% python3 -q
>>> import numpy as np
>>> from numpy import linalg as LA
>>> np.set_printoptions(suppress=True, linewidth=160)
>>> tidy = lambda a: np.round(a, 2) + 0
>>> W0 = np.array([[0, 1, 0], [1, 0, 0], [0, 0, 0]])
>>> W0
array([[0, 1, 0],
       [1, 0, 0],
       [0, 0, 0]])
>>> LA.matrix_rank(W0, rtol=0.1)
np.int64(2)
>>> tidy(LA.norm(W0, 2) / LA.norm(W0))
np.float64(0.71)
>>> [round(float(x), 2) for x in LA.svd(W0, compute_uv=False)[:3]]
[1.0, 1.0, 0.0]
>>> W0 @ W0
array([[1, 0, 0],
       [0, 1, 0],
       [0, 0, 0]])
>>> low = np.diag(W0.sum(axis=1)) - W0
>>> LA.matrix_rank(low)
np.int64(1)
>>> low
array([[ 1, -1,  0],
       [-1,  1,  0],
       [ 0,  0,  0]])
>>> low @ np.ones(3)
array([0., 0., 0.])
>>> round(LA.det(low[1:, 1:]))
0
>>> rank = LA.matrix_rank(W0)
>>> rank
np.int64(2)
>>> N = LA.svd(W0)[2][rank:].T
>>> N[:, 0] / N[np.abs(N[:, 0]).round(6).argmax(), 0]
array([0., 0., 1.])
>>> N @ N.T
array([[0., 0., 0.],
       [0., 0., 0.],
       [0., 0., 1.]])
>>> [int(LA.matrix_rank(W0[:, :j + 1])) for j in range(3)]
[1, 2, 2]
>>> arr = np.load("layer1.npy")
>>> arr
array([[0, 1, 0, 0, 0],
       [1, 0, 0, 1, 2],
       [0, 0, 2, 0, 0],
       [0, 1, 0, 1, 0],
       [0, 0, 0, 1, 2]])
>>> # 2 groups of indices that never mix
>>> x0 = np.array([0, 3, -2, 3, -1])
>>> y = arr @ x0
>>> y
array([ 3,  1, -4,  6,  1])
>>> tidy(LA.solve(arr, y + arr[:, 3]))
array([ 0.,  3., -2.,  4., -1.])
>>> tidy(LA.solve(arr, y))
array([ 0.,  3., -2.,  3., -1.])
>>> tidy(LA.solve(arr, -3 * y))
array([ 0., -9.,  6., -9.,  3.])
>>> tidy(LA.solve(arr, arr[:, 0]))
array([1., 0., 0., 0., 0.])
>>> tidy(LA.det(arr))
np.float64(-4.0)
>>> (LA.matrix_power((arr != 0) + (arr.T != 0) + np.eye(5), 5) > 0).astype(int)
array([[1, 1, 0, 1, 1],
       [1, 1, 0, 1, 1],
       [0, 0, 1, 0, 0],
       [1, 1, 0, 1, 1],
       [1, 1, 0, 1, 1]])
>>> np.flatnonzero(LA.matrix_power((arr != 0) + (arr.T != 0) + np.eye(5), 5)[3])
array([0, 1, 3, 4])
>>> arr @ arr
array([[1, 0, 0, 1, 2],
       [0, 2, 0, 3, 4],
       [0, 0, 4, 0, 0],
       [1, 1, 0, 2, 2],
       [0, 1, 0, 3, 4]])
>>> tidy(np.sort(LA.eigvals(arr).real))
array([-1.09,  0.7 ,  0.7 ,  2.  ,  2.69])
>>> (arr != 0).astype(int)
array([[0, 1, 0, 0, 0],
       [1, 0, 0, 1, 1],
       [0, 0, 1, 0, 0],
       [0, 1, 0, 1, 0],
       [0, 0, 0, 1, 1]])
>>> other = arr / np.sqrt((arr ** 2).mean(axis=1, keepdims=True))
>>> tidy(other[2])
array([0.  , 0.  , 2.24, 0.  , 0.  ])
>>> W1 = np.array([[3, 8, 8, 4, 8, 9],
...     [8, 3, 1, 6, 6, 5],
...     [7, 0, 1, 1, 9, 8],
...     [6, 0, 4, 8, 6, 3],
...     [0, 5, 4, 8, 2, 1]])
>>> beta = np.array([3, 3, 1, 3, 2, -3])
>>> hid = np.maximum(arr @ W1 + beta, 0)
>>> (hid > 0).astype(int)
array([[1, 1, 1, 1, 1, 1],
       [1, 1, 1, 1, 1, 1],
       [1, 1, 1, 1, 1, 1],
       [1, 1, 1, 1, 1, 1],
       [1, 1, 1, 1, 1, 1]])
>>> basis = np.array([[2, 0, -2],
...     [0, 2, -3],
...     [4, 0, -2],
...     [-5, -5, 0],
...     [1, 1, 2],
...     [-3, 5, 5]])
>>> (hid @ basis).round(6).argmax(axis=1)
array([0, 2, 1, 2, 2])
>>> f = np.array([-3, 2, 0]) + 0.5
>>> X = np.eye(3) - 2 * np.outer(f, f) / (f @ f)
>>> tidy(X)
array([[ 0.02,  0.98,  0.2 ],
       [ 0.98,  0.02, -0.2 ],
       [ 0.2 , -0.2 ,  0.96]])
>>> tidy(X @ X.T)
array([[1., 0., 0.],
       [0., 1., 0.],
       [0., 0., 1.]])
>>> tidy(LA.svd(X, compute_uv=False))
array([1., 1., 1.])
>>> tidy(LA.pinv(X))
array([[ 0.02,  0.98,  0.2 ],
       [ 0.98,  0.02, -0.2 ],
       [ 0.2 , -0.2 ,  0.96]])
>>> data = np.diag(np.array([0, 2, 3]))
>>> data
array([[0, 0, 0],
       [0, 2, 0],
       [0, 0, 3]])
>>> rank = LA.matrix_rank(data)
>>> rank
np.int64(2)
>>> N = LA.svd(data)[2][rank:].T
>>> [int(LA.matrix_rank(data[:, :j + 1])) for j in range(3)]
[0, 1, 2]
>>> LA.matrix_rank(data.T @ data), LA.matrix_rank(data @ data.T)
(np.int64(2), np.int64(2))
>>> N[:, 0] / N[np.abs(N[:, 0]).round(6).argmax(), 0]
array([1., 0., 0.])
>>> [int(LA.matrix_rank(np.delete(data, i, axis=0))) for i in range(3)]
[2, 1, 1]
>>> other = np.array([[-5, -2], [-4, 2]])
>>> basis = np.kron(other, data)
>>> tidy(LA.norm(basis, 2)), tidy(LA.norm(other, 2) * LA.norm(data, 2))
(np.float64(19.24), np.float64(19.24))
>>> G = data.T @ data
>>> (data @ data.T).shape
(3, 3)
>>> tidy(LA.svd(data, compute_uv=False) ** 2)
array([9., 4., 0.])
>>> np.trace(G), (data ** 2).sum()
(np.int64(13), np.int64(13))
>>> np.allclose(G, G.T)
True
>>> G
array([[0, 0, 0],
       [0, 4, 0],
       [0, 0, 9]])
>>> LA.matrix_rank(G)
np.int64(2)
>>> data.T @ data
array([[0, 0, 0],
       [0, 4, 0],
       [0, 0, 9]])
>>> tidy(LA.svd(data, compute_uv=False))
array([3., 2., 0.])
>>> tidy(LA.norm(data, axis=0))
array([0., 2., 3.])
>>> left, s, vt = LA.svd(data)
>>> vecs = vt[:(s > 1e-8).sum()]
>>> rng = np.random.default_rng(492024)
>>> x0 = data[0] + -2 * data[2] + rng.integers(2) * np.eye(3)[0]
>>> x0
array([ 1.,  0., -6.])
>>> LA.matrix_rank(np.vstack([data, x0]))
np.int64(3)
>>> np.allclose(vecs.T @ vecs @ x0, x0)
False
>>> np.diag(vecs.T @ vecs)
array([0., 1., 1.])
>>> vecs.T @ vecs
array([[0., 0., 0.],
       [0., 1., 0.],
       [0., 0., 1.]])
>>> feats = np.load("dump.npy")
>>> feats
array([[-1.,  9.,  0.,  8.],
       [ 0., -3., -3., -2.],
       [ 0., -1.,  0., -1.],
       [ 0., -1.,  3.,  1.]])
>>> x0 = np.array([-3, -1, -1, -1])
>>> h = np.maximum(feats @ x0, 0)
>>> np.maximum(feats @ x0, 0) - np.maximum(-feats @ x0, 0)
array([-14.,   8.,   2.,  -3.])
>>> np.maximum(feats @ (3 * x0), 0)
array([ 0., 24.,  6.,  0.])
>>> feats.T @ h
array([  0., -26., -24., -18.])
>>> tidy(np.tanh(feats @ x0))
array([-1.  ,  1.  ,  0.96, -1.  ])
>>> h
array([0., 8., 2., 0.])
>>> feats * (h > 1e-9)[:, None]
array([[-0.,  0.,  0.,  0.],
       [ 0., -3., -3., -2.],
       [ 0., -1.,  0., -1.],
       [ 0., -0.,  0.,  0.]])
>>> W1 = np.array([[0, -1, 1, -4, 3],
...     [2, 3, -4, 5, 5],
...     [0, -1, 3, 3, 2],
...     [-4, -2, -4, -3, -5]])
>>> beta = np.array([-1, 1, 4, -5, -4])
>>> hid = np.maximum(feats @ W1 + beta, 0)
>>> (hid > 0).astype(int)
array([[0, 1, 0, 1, 0],
       [1, 0, 1, 0, 0],
       [1, 0, 1, 0, 0],
       [0, 0, 1, 0, 0]])
>>> basis = np.array([[2, 0], [-2, 2], [-2, 1], [-1, -1], [-2, 2]])
>>> (hid @ basis).round(6).argmax(axis=1)
array([1, 1, 1, 1])
>>> hid @ basis
array([[-46.,   6.],
       [-28.,  15.],
       [-22.,  12.],
       [-26.,  13.]])
>>> mat = np.load("x.npy")
>>> mat
array([[ 2,  2,  4],
       [ 2,  0, 10],
       [ 4, 10, -6]])
>>> np.trace(mat)
np.int64(-4)
>>> np.allclose(mat, mat.T)
True
>>> tidy(LA.det(mat))
np.float64(-16.0)
>>> np.allclose(mat @ mat.T, mat.T @ mat)
True
>>> mat @ mat
array([[ 24,  44,   4],
       [ 44, 104, -52],
       [  4, -52, 152]])
>>> (mat - mat.T) / 2
array([[0., 0., 0.],
       [0., 0., 0.],
       [0., 0., 0.]])
>>> K = np.load("test9.npy")
>>> K
array([[ 0,  0,  0],
       [ 0, -1,  0],
       [ 0,  0,  3]])
>>> ang = np.radians(30)
>>> r_ = np.eye(3)
>>> r_[0, 0] = r_[1, 1] = np.cos(ang)
>>> r_[0, 1], r_[1, 0] = -np.sin(ang), np.sin(ang)
>>> tidy(r_)
array([[ 0.87, -0.5 ,  0.  ],
       [ 0.5 ,  0.87,  0.  ],
       [ 0.  ,  0.  ,  1.  ]])
>>> other = K @ r_.T
>>> tidy(LA.det(r_)), tidy(np.trace(r_))
(np.float64(1.0), np.float64(2.73))
>>> np.allclose(LA.norm(K, axis=1), LA.norm(other, axis=1))
True
>>> np.allclose(K @ K.T, other @ other.T)
True
>>> tidy(other)
array([[ 0.  ,  0.  ,  0.  ],
       [ 0.5 , -0.87,  0.  ],
       [ 0.  ,  0.  ,  3.  ]])
>>> np.all(LA.eigvalsh(W0) > 0)
np.False_
>>> [int(LA.matrix_rank(LA.matrix_power(K, p))) for p in range(1, 4)]
[2, 2, 2]
>>> LA.matrix_power(K - np.diag(np.diag(K)), 3)
array([[0, 0, 0],
       [0, 0, 0],
       [0, 0, 0]])
>>> tidy(np.sort(LA.eigvals(K)))
array([-1.,  0.,  3.])
>>> np.prod(np.diag(K)), tidy(LA.det(K))
(np.int64(0), np.float64(0.0))
